$ ipython --no-banner

In [1]: import numpy as np

In [2]: np.set_printoptions(precision=1, suppress=True, linewidth=100)

In [3]: rd = lambda a: np.round(a, 1) + 0

In [4]: out = np.array([[0, 2, 2], [2, 2, 0]])

In [5]: M = np.block([[np.zeros((2, 2)), out], [out.T, np.zeros((3, 3))]])

In [6]: print(M)
[[0. 0. 0. 2. 2.]
 [0. 0. 2. 2. 0.]
 [0. 2. 0. 0. 0.]
 [2. 2. 0. 0. 0.]
 [2. 0. 0. 0. 0.]]

In [7]: evals, vecs = np.linalg.eigh(M)

In [8]: vec = np.array([3, 7, 1, 9, 7])

In [9]: print((np.sign(vecs[:, -1].round(6)) == np.sign(vecs[0, -1].round(6))).astype(int))
[1 1 1 1 1]

In [10]: print(np.abs(M).sum(axis=1).max(), rd(np.abs(evals).max()))
4.0 3.5

In [11]: print(vec @ M @ vec)
472.0

In [12]: rank = np.linalg.matrix_rank(M)

In [13]: print(rank)
4

In [14]: null = np.linalg.svd(M)[2][rank:].T

In [15]: print([int(np.linalg.matrix_rank(M[:i])) for i in range(1, len(M) + 1)])
[1, 2, 3, 4, 4]

In [16]: print(np.linalg.matrix_rank(M.T @ M), np.linalg.matrix_rank(M @ M.T))
4 4

In [17]: print(rd(null[:, 0] / null[np.abs(null[:, 0]).round(6).argmax(), 0]))
[ 0.  0.  1. -1.  1.]

In [18]: print([int(np.linalg.matrix_rank(M[:, :j + 1])) for j in range(5)])
[1, 2, 3, 4, 4]

In [19]: print(np.allclose(M @ null, 0))
True

In [20]: m1 = np.load("out1.npy")

In [21]: print(m1)
[[0 0 0 0 0]
 [2 0 0 0 0]
 [3 1 1 0 0]
 [2 2 3 0 0]
 [0 0 0 3 1]]

In [22]: Uu, sig, VT = np.linalg.svd(m1)

In [23]: vecs = VT[:(sig > 1e-8).sum()]

In [24]: rng = np.random.default_rng(1170)

In [25]: vec = m1[3] + 2 * m1[1] + rng.integers(2) * np.eye(5)[2]

In [26]: print(vec)
[6. 2. 4. 0. 0.]

In [27]: print(np.allclose(vecs.T @ vecs @ vec, vec))
True

In [28]: print(rd(vecs.T @ vecs))
[[1.  0.  0.  0.  0. ]
 [0.  1.  0.  0.  0. ]
 [0.  0.  1.  0.  0. ]
 [0.  0.  0.  0.9 0.3]
 [0.  0.  0.  0.3 0.1]]

In [29]: print(np.linalg.matrix_rank(np.vstack([m1, vec])))
4

In [30]: print(rd(np.diag(vecs.T @ vecs)))
[1.  1.  1.  0.9 0.1]

In [31]: print(np.linalg.matrix_rank(m1, rtol=0.1))
3

In [32]: idx = rng.integers(0, 3, 5)

In [33]: arr = np.array([[1, 1, 2, 2, 0],
    ...:     [1, 0, 2, 2, 0],
    ...:     [1, 2, 0, 2, 1],
    ...:     [2, 1, 2, 1, 2],
    ...:     [0, 2, 2, 2, 2]]) * (idx[:, None] == idx)

In [34]: print(arr)
[[1 1 0 0 0]
 [1 0 0 0 0]
 [0 0 0 2 1]
 [0 0 2 1 2]
 [0 0 2 2 2]]

In [35]: out = np.linalg.inv(arr)

In [36]: print(np.allclose(out, arr.T))
False

In [37]: print(out)
[[ 0.   1.   0.   0.   0. ]
 [ 1.  -1.  -0.  -0.  -0. ]
 [ 0.   0.  -1.  -1.   1.5]
 [ 0.   0.   0.  -1.   1. ]
 [-0.  -0.   1.   2.  -2. ]]

In [38]: print(rd(np.linalg.inv(out)))
[[1. 1. 0. 0. 0.]
 [1. 0. 0. 0. 0.]
 [0. 0. 0. 2. 1.]
 [0. 0. 2. 1. 2.]
 [0. 0. 2. 2. 2.]]

In [39]: print(arr @ out)
[[1. 0. 0. 0. 0.]
 [0. 1. 0. 0. 0.]
 [0. 0. 1. 0. 0.]
 [0. 0. 0. 1. 0.]
 [0. 0. 0. 0. 1.]]

In [40]: print(rd(np.linalg.cond(arr)))
18.6

In [41]: print((np.abs(out) > 1e-9).astype(int))
[[0 1 0 0 0]
 [1 1 0 0 0]
 [0 0 1 1 1]
 [0 0 0 1 1]
 [0 0 1 1 1]]

In [42]: idx = rng.integers(0, 3, 5)

In [43]: data = (idx[:, None] == idx) * 5 + np.eye(5)

In [44]: print(data)
[[6. 0. 0. 5. 0.]
 [0. 6. 5. 0. 5.]
 [0. 5. 6. 0. 5.]
 [5. 0. 0. 6. 0.]
 [0. 5. 5. 0. 6.]]

In [45]: idx = rng.permutation(5)

In [46]: out = data[:, idx] * rng.choice([-1, 1], 5)

In [47]: print(out)
[[-6.  5.  0. -0.  0.]
 [-0.  0.  5. -5.  6.]
 [-0.  0.  6. -5.  5.]
 [-5.  6.  0. -0.  0.]
 [-0.  0.  5. -6.  5.]]

In [48]: Uu, _, VT = np.linalg.svd(data.T @ out)

In [49]: print(idx)
[0 3 2 4 1]

In [50]: print(rd(np.linalg.lstsq(data, out)[0]))
[[-1.  0.  0.  0.  0.]
 [ 0.  0.  0.  0.  1.]
 [ 0.  0.  1.  0.  0.]
 [ 0.  1.  0.  0.  0.]
 [ 0.  0.  0. -1.  0.]]

In [51]: r0, g = out[2], out[1]

In [52]: print(r0 @ g)
85.0

In [53]: print(r0 @ r0)
86.0

In [54]: p = (r0 @ g) / (r0 @ r0) * r0

In [55]: print(rd(g - p))
[ 0.   0.  -0.9 -0.1  1.1]

In [56]: print(rd(p))
[ 0.   0.   5.9 -4.9  4.9]

In [57]: print(np.outer(r0, g))
[[  0.  -0.  -0.   0.  -0.]
 [ -0.   0.   0.  -0.   0.]
 [ -0.   0.  30. -30.  36.]
 [  0.  -0. -25.  25. -30.]
 [ -0.   0.  25. -25.  30.]]

In [58]: out = np.linalg.inv(data)

In [59]: print(rd(out))
[[ 0.5  0.   0.  -0.5  0. ]
 [ 0.   0.7 -0.3  0.  -0.3]
 [ 0.  -0.3  0.7  0.  -0.3]
 [-0.5  0.   0.   0.5  0. ]
 [ 0.  -0.3 -0.3  0.   0.7]]

In [60]: print(rd(np.linalg.cond(data)))
16.0

In [61]: print(rd(np.linalg.det(data) * out))
[[ 96.   0.   0. -80.   0.]
 [  0. 121. -55.   0. -55.]
 [  0. -55. 121.   0. -55.]
 [-80.   0.   0.  96.   0.]
 [  0. -55. -55.   0. 121.]]

In [62]: print(rd(np.linalg.inv(out)))
[[6. 0. 0. 5. 0.]
 [0. 6. 5. 0. 5.]
 [0. 5. 6. 0. 5.]
 [5. 0. 0. 6. 0.]
 [0. 5. 5. 0. 6.]]

In [63]: print(rd(np.linalg.slogdet(data)[0]))
1.0

In [64]: print((np.abs(out) > 1e-9).astype(int))
[[1 0 0 1 0]
 [0 1 1 0 1]
 [0 1 1 0 1]
 [1 0 0 1 0]
 [0 1 1 0 1]]
